% ipython --no-banner

In [1]: import numpy as np

In [2]: np.set_printoptions(precision=3, suppress=True, linewidth=160, legacy="1.25")

In [3]: def rnd(a):
   ...:     return np.round(a, 3) + 0
   ...: 

In [4]: E = np.abs(np.array([[-1, 2, -3, 4, 3],
   ...:     [4, -1, -4, -2, 4],
   ...:     [0, 5, 1, -5, 5],
   ...:     [-2, 3, 3, 5, -4],
   ...:     [0, -5, -3, -5, -4]])) + np.eye(5)

In [5]: E = E / E.sum(axis=1, keepdims=True)

In [6]: rnd(E)
Out[6]: 
array([[0.143, 0.143, 0.214, 0.286, 0.214],
       [0.25 , 0.125, 0.25 , 0.125, 0.25 ],
       [0.   , 0.294, 0.118, 0.294, 0.294],
       [0.111, 0.167, 0.167, 0.333, 0.222],
       [0.   , 0.278, 0.167, 0.278, 0.278]])

In [7]: # rows and columns are dependent

In [8]: rnd(E.sum(axis=1))
Out[8]: array([1., 1., 1., 1., 1.])

In [9]: rnd(np.linalg.matrix_power(E, 100))
Out[9]: 
array([[0.095, 0.207, 0.18 , 0.265, 0.254],
       [0.095, 0.207, 0.18 , 0.265, 0.254],
       [0.095, 0.207, 0.18 , 0.265, 0.254],
       [0.095, 0.207, 0.18 , 0.265, 0.254],
       [0.095, 0.207, 0.18 , 0.265, 0.254]])

In [10]: E @ np.ones(5)
Out[10]: array([1., 1., 1., 1., 1.])

In [11]: p = np.eye(5)[1]

In [12]: for _ in range(4):
    ...:     p = p @ E
    ...:     print(p.round(3))
    ...: 
[0.25  0.125 0.25  0.125 0.25 ]
[0.081 0.215 0.177 0.272 0.256]
[0.096 0.207 0.18  0.264 0.254]
[0.095 0.207 0.18  0.265 0.254]

In [13]: ang = np.radians(135)

In [14]: Rm = np.eye(5)

In [15]: Rm[1, 1] = Rm[3, 3] = np.cos(ang)

In [16]: Rm[1, 3], Rm[3, 1] = -np.sin(ang), np.sin(ang)

In [17]: rnd(Rm)
Out[17]: 
array([[ 1.   ,  0.   ,  0.   ,  0.   ,  0.   ],
       [ 0.   , -0.707,  0.   , -0.707,  0.   ],
       [ 0.   ,  0.   ,  1.   ,  0.   ,  0.   ],
       [ 0.   ,  0.707,  0.   , -0.707,  0.   ],
       [ 0.   ,  0.   ,  0.   ,  0.   ,  1.   ]])

In [18]: out = E @ Rm.T

In [19]: rnd(np.linalg.det(Rm)), rnd(np.trace(Rm))
Out[19]: (1.0, 1.586)

In [20]: np.allclose(E @ E.T, out @ out.T)
Out[20]: True

In [21]: rnd(out)
Out[21]: 
array([[ 0.143, -0.303,  0.214, -0.101,  0.214],
       [ 0.25 , -0.177,  0.25 ,  0.   ,  0.25 ],
       [ 0.   , -0.416,  0.118,  0.   ,  0.294],
       [ 0.111, -0.354,  0.167, -0.118,  0.222],
       [ 0.   , -0.393,  0.167,  0.   ,  0.278]])

In [22]: A = np.loadtxt("layer16.csv", delimiter=",")

In [23]: rnd(A)
Out[23]: 
array([[-0.43 , -0.24 ,  0.337,  0.426, -0.244,  0.612, -0.168],
       [-0.307, -0.137, -0.435,  0.024, -0.568, -0.4  , -0.463],
       [-0.614,  0.233, -0.477, -0.363,  0.298,  0.326,  0.119],
       [-0.246,  0.574,  0.271,  0.028, -0.499, -0.176,  0.505],
       [ 0.061,  0.678, -0.077,  0.492,  0.269, -0.011, -0.465],
       [-0.43 , -0.274,  0.043,  0.468,  0.416, -0.515,  0.285],
       [ 0.307, -0.066, -0.624,  0.474, -0.185,  0.25 ,  0.437]])

In [24]: rnd(np.abs(A).max())
Out[24]: 0.678

In [25]: rnd(np.linalg.norm(A))
Out[25]: 2.646

In [26]: np.linalg.matrix_rank(A)
Out[26]: 7

In [27]: rnd(np.linalg.svd(A, compute_uv=False))
Out[27]: array([1., 1., 1., 1., 1., 1., 1.])
